$ python -q
>>> import numpy as np
>>> np.set_printoptions(precision=3, suppress=True, linewidth=160, sign=" ")
>>> def rd(a):
...     return np.round(a, 3) + 0
... 
>>> F = np.loadtxt("w.csv", delimiter=",")
>>> print(F)
[[ 9.  0.  0.  3.  2.  2.  1.  0.  3.]
 [ 1. -1.  0.  0.  1.  1.  1.  0.  3.]
 [ 2.  2. 12.  0.  3.  2.  1.  1.  2.]
 [ 3.  2.  1.  8.  0.  1.  0.  0.  0.]
 [ 2.  3.  1.  1. 12.  2.  2.  3.  1.]
 [ 1.  1.  1.  0.  1. -8.  3.  2.  2.]
 [ 1.  1.  2.  2.  1.  3. -6.  2.  1.]
 [ 1.  0.  1.  2.  0.  2.  1.  4.  1.]
 [ 0.  3.  1.  3.  1.  3.  0.  0. -5.]]
>>> other = np.linalg.inv(F)
>>> print((np.abs(other) > 1e-9).astype(int))
[[ 1  1  1  1  1  1  1  1  1]
 [ 1  1  1  1  1  1  1  1  1]
 [ 1  1  1  1  1  1  1  1  1]
 [ 1  1  1  1  1  1  1  1  1]
 [ 1  1  1  1  1  1  1  1  1]
 [ 1  1  1  1  1  1  1  1  1]
 [ 1  1  1  1  1  1  1  1  1]
 [ 1  1  1  1  1  1  1  1  1]
 [ 1  1  1  1  1  1  1  1  1]]
>>> print(rd(np.linalg.inv(other)))
[[ 9.  0.  0.  3.  2.  2.  1.  0.  3.]
 [ 1. -1.  0.  0.  1.  1.  1.  0.  3.]
 [ 2.  2. 12.  0.  3.  2.  1.  1.  2.]
 [ 3.  2.  1.  8.  0.  1.  0.  0.  0.]
 [ 2.  3.  1.  1. 12.  2.  2.  3.  1.]
 [ 1.  1.  1.  0.  1. -8.  3.  2.  2.]
 [ 1.  1.  2.  2.  1.  3. -6.  2.  1.]
 [ 1.  0.  1.  2.  0.  2.  1.  4.  1.]
 [ 0.  3.  1.  3.  1.  3.  0.  0. -5.]]
>>> print(rd(F @ other))
[[ 1.  0.  0.  0.  0.  0.  0.  0.  0.]
 [ 0.  1.  0.  0.  0.  0.  0.  0.  0.]
 [ 0.  0.  1.  0.  0.  0.  0.  0.  0.]
 [ 0.  0.  0.  1.  0.  0.  0.  0.  0.]
 [ 0.  0.  0.  0.  1.  0.  0.  0.  0.]
 [ 0.  0.  0.  0.  0.  1.  0.  0.  0.]
 [ 0.  0.  0.  0.  0.  0.  1.  0.  0.]
 [ 0.  0.  0.  0.  0.  0.  0.  1.  0.]
 [ 0.  0.  0.  0.  0.  0.  0.  0.  1.]]
>>> K = np.load("block9.npy")
>>> print(rd(K))
[[-1.467 -2.903 -0.426  1.159 -3.595]
 [ 4.451  4.103 -0.731 -1.494  0.146]
 [ 0.505  0.062 -2.42   2.168 -3.61 ]
 [ 3.488  3.395 -1.977  0.233 -1.326]
 [ 2.588  2.172 -1.46   0.166 -1.582]
 [-4.887 -6.93  -0.315  2.759 -5.802]
 [-0.329 -2.751  3.101 -2.936 -0.486]
 [-3.723 -6.269  1.777  0.084 -3.63 ]
 [ 2.416  1.998 -1.537  0.329 -1.747]
 [-1.652 -3.431  0.511  0.315 -3.094]
 [-0.365 -1.797  0.113  0.07  -2.501]
 [ 4.687  3.871  0.79  -3.133  1.318]
 [-4.53  -5.396 -3.667  5.932 -7.798]]
>>> G = np.cov(K, rowvar=False)
>>> print(np.argwhere(np.triu(np.abs(np.corrcoef(K.T)) > 0.8, 1)))
[[ 0  1]
 [ 0  4]
 [ 3  4]]
>>> print(G.shape)
(5, 5)
>>> print(rd(np.median(K, axis=0)))
[-0.329 -1.797 -0.426  0.233 -2.501]
>>> print(rd(K.std(axis=0)))
[ 3.162  3.769  1.736  2.276  2.343]
>>> W0 = np.load("out13.npy")
>>> print(W0)
[[-0.768 -6.037 -0.499  0.441 -3.612  3.107 -1.246 -2.551]
 [-0.096  0.021 -0.322 -0.06   0.248  0.349 -0.097 -0.019]
 [ 1.08   4.859  0.776  0.041  2.351 -2.573  0.582  0.985]
 [ 0.236 -2.167 -0.097  0.146 -1.361  1.202 -0.525 -0.864]
 [-0.133 -0.31  -0.422  0.131  0.276  0.081  0.316  0.412]
 [ 0.033  0.642 -0.096 -0.541  0.333 -0.691  0.409  0.756]
 [-0.23  -1.898 -0.494 -0.331 -1.445  0.883 -0.687 -0.4  ]
 [-1.343 -9.115 -0.124  0.194 -5.456  5.824 -1.899 -3.87 ]
 [-0.665 -1.304  0.194  0.369 -0.873  1.108 -0.312 -0.946]
 [ 1.704  7.88   0.014 -0.001  4.421 -4.571  1.347  2.275]
 [ 0.046  0.313  0.28  -0.13   0.113 -0.06   0.292  0.78 ]
 [-0.413 -0.991 -0.39   0.255 -0.326  0.434 -0.814 -0.471]
 [-1.463 -7.824  0.367 -0.211 -5.005  4.638 -1.589 -3.096]
 [-0.422 -0.594 -0.477 -0.201 -0.631  0.42  -0.347 -0.196]
 [ 0.528  2.565 -0.065 -0.346  1.705 -1.232  0.339  1.297]
 [-0.993 -2.761  0.006 -0.35  -1.676  1.964 -0.483 -1.124]
 [-0.199 -0.161  0.02   0.224 -0.63   0.541 -0.462 -0.489]
 [-0.116 -2.525  0.24  -0.136 -1.693  1.396 -0.774 -0.87 ]
 [ 0.319  6.43  -0.223  0.377  3.458 -3.648  1.653  2.114]
 [-1.347 -7.646 -0.334 -0.377 -4.066  4.946 -1.049 -2.58 ]
 [-0.955 -5.268 -0.057  0.198 -2.894  3.538 -1.256 -1.875]
 [ 0.571  4.245  0.076 -0.03   2.511 -2.342  1.24   1.893]
 [ 0.225  0.697  0.262 -0.02   0.397 -0.352  0.396 -0.173]
 [-0.754 -1.92   0.104  0.529 -1.578  1.829 -0.382 -1.633]
 [ 1.527  9.444 -0.252 -0.033  5.896 -5.571  2.389  4.577]
 [ 0.224  1.787  0.01   0.177  1.223 -1.464 -0.056  0.657]
 [-1.079 -3.334  0.081  0.011 -1.412  2.095 -0.514 -1.091]
 [ 0.347 -0.46   0.302 -0.099 -0.383  0.808 -0.152 -0.085]
 [ 1.109  6.539  0.056  0.067  3.788 -3.892  0.901  2.595]
 [ 0.217  1.869 -0.238  0.02   1.563 -0.869  0.475  0.623]
 [-1.139 -5.071  0.212 -0.019 -2.66   2.901 -0.534 -1.976]
 [ 1.088  6.539 -0.318  0.248  4.106 -3.86   1.083  2.61 ]
 [-0.615 -1.908  0.098 -0.003 -0.588  1.084 -0.372 -0.424]
 [ 0.125  2.19   0.268 -0.179  1.574 -1.763 -0.073  1.383]
 [ 0.965  2.994 -0.197 -0.492  2.142 -2.233  0.491  1.401]
 [-1.331 -6.438  0.614  0.282 -3.586  4.502 -1.473 -2.851]
 [-0.047  0.064 -0.153  0.373 -0.289 -0.425  0.048 -0.199]]
>>> other = np.c_[W0[:, :5] @ np.array([[2, 2, 0, 3, 3],
...     [0, 3, 0, 1, 3],
...     [0, 1, 1, 0, 3],
...     [3, 1, 2, 3, 3],
...     [1, 3, 0, 2, 1]]), np.array([2, 0, 1, 1, 2, 1, 2, 3, 1, 3, 0, 3, 0, 3, 3, 3, 0, 3, 3, 0, 1, 2, 0, 2, 3, 0, 3, 0, 3, 1, 1, 0, 2, 1, 3, 1, 0])]
>>> print(rd(other))
[[ -3.825 -30.541   0.383 -14.242 -24.201   2.   ]
 [ -0.124   0.233  -0.442   0.049  -1.123   0.   ]
 [  4.634  24.607   0.858  12.924  22.619   1.   ]
 [ -0.451 -10.063   0.195  -3.743  -7.007   1.   ]
 [  0.403  -0.659  -0.16    0.236  -1.926   2.   ]
 [ -1.224   2.354  -1.178  -0.216   0.447   1.   ]
 [ -2.898 -11.314  -1.156  -6.471 -10.304   2.   ]
 [ -7.56  -46.329   0.264 -23.474 -36.62    3.   ]
 [ -1.096  -7.298   0.932  -3.938  -5.091   1.   ]
 [  7.826  40.324   0.012  21.831  33.212   3.   ]
 [ -0.185   1.52    0.02    0.287   1.64    0.   ]
 [ -0.387  -4.912   0.12   -2.117  -4.943   3.   ]
 [ -8.564 -41.257  -0.055 -22.856 -32.398   0.   ]
 [ -2.078  -5.197  -0.879  -3.725  -5.713   3.   ]
 [  1.723  13.455  -0.757   6.521   9.751   3.   ]
 [ -4.712 -15.641  -0.694 -10.142 -13.97    3.   ]
 [ -0.356  -2.527   0.468  -1.346  -0.978   0.   ]
 [ -2.333 -12.782  -0.032  -6.667  -9.304   3.   ]
 [  5.227  30.456   0.531  15.434  24.167   3.   ]
 [ -7.891 -38.541  -1.088 -20.95  -33.178   0.   ]
 [ -4.21  -26.255   0.339 -13.327 -21.14    1.   ]
 [  3.563  21.456   0.016  10.89   17.097   2.   ]
 [  0.787   3.974   0.222   2.106   3.889   0.   ]
 [ -1.499 -11.369   1.162  -5.751  -7.701   2.   ]
 [  8.851  48.789  -0.318  25.718  37.954   3.   ]
 [  2.202   9.665   0.364   5.436   7.817   0.   ]
 [ -3.537 -16.304   0.103  -9.362 -14.375   3.   ]
 [  0.014  -1.632   0.104  -0.482  -0.113   0.   ]
 [  6.207  33.322   0.19   17.643  27.101   3.   ]
 [  2.057  10.512  -0.198   5.706   7.167   1.   ]
 [ -4.995 -25.278   0.174 -13.865 -20.711   1.   ]
 [  7.026  34.041   0.178  18.759  26.777   0.   ]
 [ -1.827  -8.623   0.092  -4.938  -7.872   2.   ]
 [  1.287  11.631  -0.09    5.176   8.786   1.   ]
 [  2.596  16.649  -1.181   8.697  11.952   3.   ]
 [ -5.402 -31.838   1.178 -16.757 -24.205   1.   ]
 [  0.736  -0.549   0.593   0.464   0.422   0.   ]]
>>> print(np.linalg.matrix_rank(np.c_[W0, other]))
9
>>> print(rd(np.linalg.norm(other - W0 @ np.linalg.lstsq(W0, other)[0], axis=0)))
[  0.      0.      0.      0.      0.     10.613]
